$ python3 -q
>>> import numpy as np
>>> np.set_printoptions(precision=3, suppress=True, linewidth=120)
>>> E = np.loadtxt("test6.csv", delimiter=",")
>>> E
array([[  0.,   0.,   0.,   0.,   0.,   0.,   0.,   0.,   0.],
       [-10.,  14.,   4., -18.,   4.,   0., -10.,  18., -18.],
       [ 25., -35., -10.,  45., -10.,   0.,  25., -45.,  45.],
       [ 15., -21.,  -6.,  27.,  -6.,   0.,  15., -27.,  27.],
       [-25.,  35.,  10., -45.,  10.,   0., -25.,  45., -45.],
       [-20.,  28.,   8., -36.,   8.,   0., -20.,  36., -36.],
       [ 10., -14.,  -4.,  18.,  -4.,   0.,  10., -18.,  18.],
       [-10.,  14.,   4., -18.,   4.,   0., -10.,  18., -18.],
       [ 20., -28.,  -8.,  36.,  -8.,   0.,  20., -36.,  36.],
       [  5.,  -7.,  -2.,   9.,  -2.,   0.,   5.,  -9.,   9.]])
>>> # row 7 repeats row 1
>>> Uu, sigma, vt = np.linalg.svd(E)
>>> V = vt[:(sigma > 1e-8).sum()]
>>> rng = np.random.default_rng(850)
>>> vec = E[8] + -3 * E[3] + rng.integers(2) * np.eye(9)[0]
>>> vec
array([-25.,  35.,  10., -45.,  10.,   0., -25.,  45., -45.])
>>> np.diag(V.T @ V)
array([0.071, 0.14 , 0.011, 0.231, 0.011, 0.   , 0.071, 0.231, 0.231])
>>> np.abs(E).max()
np.float64(45.0)
>>> E[10]
Traceback (most recent call last):
  File "<python-input-12>", line 1, in <module>
    E[10]
    ~^^^^
IndexError: index 10 is out of bounds for axis 0 with size 10
>>> E[:, 9]
Traceback (most recent call last):
  File "<python-input-13>", line 1, in <module>
    E[:, 9]
    ~^^^^^^
IndexError: index 9 is out of bounds for axis 1 with size 9
>>> E.sum(axis=0)
array([ 10., -14.,  -4.,  18.,  -4.,   0.,  10., -18.,  18.])
>>> np.unravel_index(np.abs(E).argmax(), E.shape)
(np.int64(2), np.int64(3))
>>> E.mean(axis=0)
array([ 1. , -1.4, -0.4,  1.8, -0.4,  0. ,  1. , -1.8,  1.8])
>>> E.sum(axis=1)
array([  0., -16.,  40.,  24., -40., -32.,  16., -16.,  32.,   8.])
>>> E - E[0]
array([[  0.,   0.,   0.,   0.,   0.,   0.,   0.,   0.,   0.],
       [-10.,  14.,   4., -18.,   4.,   0., -10.,  18., -18.],
       [ 25., -35., -10.,  45., -10.,   0.,  25., -45.,  45.],
       [ 15., -21.,  -6.,  27.,  -6.,   0.,  15., -27.,  27.],
       [-25.,  35.,  10., -45.,  10.,   0., -25.,  45., -45.],
       [-20.,  28.,   8., -36.,   8.,   0., -20.,  36., -36.],
       [ 10., -14.,  -4.,  18.,  -4.,   0.,  10., -18.,  18.],
       [-10.,  14.,   4., -18.,   4.,   0., -10.,  18., -18.],
       [ 20., -28.,  -8.,  36.,  -8.,   0.,  20., -36.,  36.],
       [  5.,  -7.,  -2.,   9.,  -2.,   0.,   5.,  -9.,   9.]])
>>> np.allclose(E[:-1].T @ np.linalg.lstsq(E[:-1].T, E[-1])[0], E[-1])
True
>>> np.linalg.lstsq(E[:-1].T, E[-1])[2]
np.int32(1)
>>> np.unique(E.round(6), axis=0).shape
(9, 9)
>>> data = np.loadtxt("case1.csv", delimiter=",")
>>> data
array([[ -1.,   3.,   2.,   1.,  -3.],
       [ -2.,   6.,   4.,   3.,  -3.],
       [  1.,   6.,   1.,   1.,  -3.],
       [  4.,   9.,   2.,  -1.,  -6.],
       [  1.,   8.,  -1.,  -3.,  -8.],
       [  0.,   7.,  -1.,  -3.,  -7.],
       [  2.,   4.,   0.,  -3.,  -6.],
       [  2.,   4.,  -1.,  -6.,  -9.],
       [  3.,   1.,   1.,  -7., -10.],
       [  6.,   3.,   1., -10.,  -7.],
       [  4.,   1.,   4.,  -7.,  -8.],
       [  4.,   4.,   2., -10.,  -7.],
       [  1.,   6.,   1., -10.,  -8.],
       [  2.,   6.,   2., -12.,  -6.],
       [  1.,   6.,   1., -12.,  -3.],
       [  2.,   3.,   0., -11.,  -5.],
       [ -1.,   2.,   3.,  -8.,  -6.],
       [ -4.,   2.,   5., -10.,  -4.],
       [ -3.,   2.,   3., -10.,  -5.],
       [ -3.,   3.,   3.,  -9.,  -2.],
       [ -5.,   1.,   3., -10.,   0.],
       [ -7.,   3.,   6.,  -9.,   1.],
       [ -8.,   3.,   6.,  -7.,  -1.],
       [ -7.,   4.,   7.,  -9.,  -3.],
       [ -9.,   4.,   5.,  -8.,  -6.],
       [ -8.,   5.,   7.,  -5.,  -3.],
       [-11.,   3.,   5.,  -3.,  -4.],
       [-10.,   0.,   3.,  -5.,  -3.],
       [ -9.,   2.,   0.,  -2.,  -1.],
       [-11.,   3.,  -1.,  -2.,  -1.],
       [ -9.,   6.,  -4.,   1.,  -4.],
       [ -9.,   5.,  -2.,   1.,  -6.],
       [-12.,   6.,  -1.,   4.,  -5.],
       [-15.,   5.,   1.,   6.,  -4.],
       [-17.,   2.,   2.,   8.,  -6.],
       [-20.,  -1.,   4.,   9.,  -5.],
       [-21.,   1.,   2.,   6.,  -4.],
       [-19.,  -2.,   1.,   4.,  -1.],
       [-16.,  -3.,   4.,   1.,   2.],
       [-18.,  -5.,   3.,   0.,   1.],
       [-19.,  -8.,   0.,  -1.,  -2.],
       [-21., -11.,   1.,  -4.,   0.],
       [-24., -14.,   0.,  -4.,   2.]])
>>> Xc = data - data.mean(axis=0)
>>> Uu, sigma, vt = np.linalg.svd(Xc, full_matrices=False)
>>> np.linalg.matrix_rank(Xc)
np.int64(5)
>>> sigma
array([64.148, 33.626, 18.074, 13.256, 12.711])
>>> Xc = (data - data.mean(axis=0)) / data.std(axis=0)
>>> np.argwhere(np.abs(Xc) > 2)
array([[ 8,  4],
       [23,  2],
       [25,  2],
       [30,  2],
       [34,  3],
       [35,  3],
       [38,  4],
       [40,  1],
       [41,  1],
       [42,  0],
       [42,  1],
       [42,  4]])
>>> Xc.std(axis=0)
array([1., 1., 1., 1., 1.])
>>> b = np.linalg.lstsq(np.delete(Xc, 2, axis=1), Xc[:, 2])[0]
>>> b
array([-0.344,  0.285, -0.444,  0.25 ])
>>> round(float(1 - np.var(Xc[:, 2] - np.delete(Xc, 2, axis=1) @ b)), 3)
0.17
>>> np.abs(b).argmax()
np.int64(2)
>>> X = np.loadtxt("data.csv", delimiter=",")
>>> X
array([[3., 1., 0., 0., 0., 0., 0., 0., 0., 0., 0.],
       [0., 3., 1., 0., 0., 0., 0., 0., 0., 0., 0.],
       [0., 0., 3., 1., 0., 0., 0., 0., 0., 0., 0.],
       [0., 0., 0., 3., 1., 0., 0., 0., 0., 0., 0.],
       [0., 0., 0., 0., 3., 1., 0., 0., 0., 0., 0.],
       [0., 0., 0., 0., 0., 3., 1., 0., 0., 0., 0.],
       [0., 0., 0., 0., 0., 0., 3., 1., 0., 0., 0.],
       [0., 0., 0., 0., 0., 0., 0., 3., 1., 0., 0.],
       [0., 0., 0., 0., 0., 0., 0., 0., 3., 1., 0.],
       [0., 0., 0., 0., 0., 0., 0., 0., 0., 3., 1.],
       [0., 0., 0., 0., 0., 0., 0., 0., 0., 0., 3.]])
>>> # triangular
>>> [int(np.linalg.matrix_rank(np.linalg.matrix_power(X, p))) for p in range(1, 12)]
[11, 11, 11, 11, 11, 11, 11, 11, 11, 11, 11]
>>> np.linalg.matrix_rank(X - X[0, 0] * np.eye(11))
np.int64(10)
>>> np.prod(np.diag(X)), round(np.linalg.det(X), 3)
(np.float64(177147.0), np.float64(177147.0))
>>> np.sort(np.linalg.eigvals(X))
array([3., 3., 3., 3., 3., 3., 3., 3., 3., 3., 3.])
>>> X @ X
array([[9., 6., 1., 0., 0., 0., 0., 0., 0., 0., 0.],
       [0., 9., 6., 1., 0., 0., 0., 0., 0., 0., 0.],
       [0., 0., 9., 6., 1., 0., 0., 0., 0., 0., 0.],
       [0., 0., 0., 9., 6., 1., 0., 0., 0., 0., 0.],
       [0., 0., 0., 0., 9., 6., 1., 0., 0., 0., 0.],
       [0., 0., 0., 0., 0., 9., 6., 1., 0., 0., 0.],
       [0., 0., 0., 0., 0., 0., 9., 6., 1., 0., 0.],
       [0., 0., 0., 0., 0., 0., 0., 9., 6., 1., 0.],
       [0., 0., 0., 0., 0., 0., 0., 0., 9., 6., 1.],
       [0., 0., 0., 0., 0., 0., 0., 0., 0., 9., 6.],
       [0., 0., 0., 0., 0., 0., 0., 0., 0., 0., 9.]])
>>> vec = np.array([-7, 3, 5, 6, -3, -5, 4, -1, -2, -1, 4])
>>> y = X @ vec
>>> y
array([-18.,  14.,  21.,  15., -14., -11.,  11.,  -5.,  -7.,   1.,  12.])
>>> np.linalg.solve(X, 2 * y)
array([-14.,   6.,  10.,  12.,  -6., -10.,   8.,  -2.,  -4.,  -2.,   8.])
>>> C2 = X.T @ X
>>> np.linalg.matrix_rank(C2)
np.int64(11)
>>> C2
array([[ 9.,  3.,  0.,  0.,  0.,  0.,  0.,  0.,  0.,  0.,  0.],
       [ 3., 10.,  3.,  0.,  0.,  0.,  0.,  0.,  0.,  0.,  0.],
       [ 0.,  3., 10.,  3.,  0.,  0.,  0.,  0.,  0.,  0.,  0.],
       [ 0.,  0.,  3., 10.,  3.,  0.,  0.,  0.,  0.,  0.,  0.],
       [ 0.,  0.,  0.,  3., 10.,  3.,  0.,  0.,  0.,  0.,  0.],
       [ 0.,  0.,  0.,  0.,  3., 10.,  3.,  0.,  0.,  0.,  0.],
       [ 0.,  0.,  0.,  0.,  0.,  3., 10.,  3.,  0.,  0.,  0.],
       [ 0.,  0.,  0.,  0.,  0.,  0.,  3., 10.,  3.,  0.,  0.],
       [ 0.,  0.,  0.,  0.,  0.,  0.,  0.,  3., 10.,  3.,  0.],
       [ 0.,  0.,  0.,  0.,  0.,  0.,  0.,  0.,  3., 10.,  3.],
       [ 0.,  0.,  0.,  0.,  0.,  0.,  0.,  0.,  0.,  3., 10.]])
>>> np.linalg.svd(X, compute_uv=False) ** 2
array([15.787, 15.163, 14.174, 12.893, 11.412,  9.838,  8.284,  6.858,  5.655,  4.749,  4.189])
>>> q, V = np.linalg.qr(C2[:, :6])[0], np.linalg.qr(C2[:, 6:])[0]
>>> sigma = np.linalg.svd(q.T @ V, compute_uv=False)
>>> sigma.round(3) + 0
array([0.613, 0.02 , 0.   , 0.   , 0.   ])
>>> np.allclose(X @ X.T, X.T @ X)
False
>>> (X - X.T) / 2
array([[ 0. ,  0.5,  0. ,  0. ,  0. ,  0. ,  0. ,  0. ,  0. ,  0. ,  0. ],
       [-0.5,  0. ,  0.5,  0. ,  0. ,  0. ,  0. ,  0. ,  0. ,  0. ,  0. ],
       [ 0. , -0.5,  0. ,  0.5,  0. ,  0. ,  0. ,  0. ,  0. ,  0. ,  0. ],
       [ 0. ,  0. , -0.5,  0. ,  0.5,  0. ,  0. ,  0. ,  0. ,  0. ,  0. ],
       [ 0. ,  0. ,  0. , -0.5,  0. ,  0.5,  0. ,  0. ,  0. ,  0. ,  0. ],
       [ 0. ,  0. ,  0. ,  0. , -0.5,  0. ,  0.5,  0. ,  0. ,  0. ,  0. ],
       [ 0. ,  0. ,  0. ,  0. ,  0. , -0.5,  0. ,  0.5,  0. ,  0. ,  0. ],
       [ 0. ,  0. ,  0. ,  0. ,  0. ,  0. , -0.5,  0. ,  0.5,  0. ,  0. ],
       [ 0. ,  0. ,  0. ,  0. ,  0. ,  0. ,  0. , -0.5,  0. ,  0.5,  0. ],
       [ 0. ,  0. ,  0. ,  0. ,  0. ,  0. ,  0. ,  0. , -0.5,  0. ,  0.5],
       [ 0. ,  0. ,  0. ,  0. ,  0. ,  0. ,  0. ,  0. ,  0. , -0.5,  0. ]])
>>> round(np.abs(np.linalg.eigvals(X)).max(), 3)
np.float64(3.0)
>>> np.allclose(X, X.T)
False
>>> np.linalg.matrix_power(X, 3)
array([[27., 27.,  9.,  1.,  0.,  0.,  0.,  0.,  0.,  0.,  0.],
       [ 0., 27., 27.,  9.,  1.,  0.,  0.,  0.,  0.,  0.,  0.],
       [ 0.,  0., 27., 27.,  9.,  1.,  0.,  0.,  0.,  0.,  0.],
       [ 0.,  0.,  0., 27., 27.,  9.,  1.,  0.,  0.,  0.,  0.],
       [ 0.,  0.,  0.,  0., 27., 27.,  9.,  1.,  0.,  0.,  0.],
       [ 0.,  0.,  0.,  0.,  0., 27., 27.,  9.,  1.,  0.,  0.],
       [ 0.,  0.,  0.,  0.,  0.,  0., 27., 27.,  9.,  1.,  0.],
       [ 0.,  0.,  0.,  0.,  0.,  0.,  0., 27., 27.,  9.,  1.],
       [ 0.,  0.,  0.,  0.,  0.,  0.,  0.,  0., 27., 27.,  9.],
       [ 0.,  0.,  0.,  0.,  0.,  0.,  0.,  0.,  0., 27., 27.],
       [ 0.,  0.,  0.,  0.,  0.,  0.,  0.,  0.,  0.,  0., 27.]])
>>> (X + X.T) / 2
array([[3. , 0.5, 0. , 0. , 0. , 0. , 0. , 0. , 0. , 0. , 0. ],
       [0.5, 3. , 0.5, 0. , 0. , 0. , 0. , 0. , 0. , 0. , 0. ],
       [0. , 0.5, 3. , 0.5, 0. , 0. , 0. , 0. , 0. , 0. , 0. ],
       [0. , 0. , 0.5, 3. , 0.5, 0. , 0. , 0. , 0. , 0. , 0. ],
       [0. , 0. , 0. , 0.5, 3. , 0.5, 0. , 0. , 0. , 0. , 0. ],
       [0. , 0. , 0. , 0. , 0.5, 3. , 0.5, 0. , 0. , 0. , 0. ],
       [0. , 0. , 0. , 0. , 0. , 0.5, 3. , 0.5, 0. , 0. , 0. ],
       [0. , 0. , 0. , 0. , 0. , 0. , 0.5, 3. , 0.5, 0. , 0. ],
       [0. , 0. , 0. , 0. , 0. , 0. , 0. , 0.5, 3. , 0.5, 0. ],
       [0. , 0. , 0. , 0. , 0. , 0. , 0. , 0. , 0.5, 3. , 0.5],
       [0. , 0. , 0. , 0. , 0. , 0. , 0. , 0. , 0. , 0.5, 3. ]])
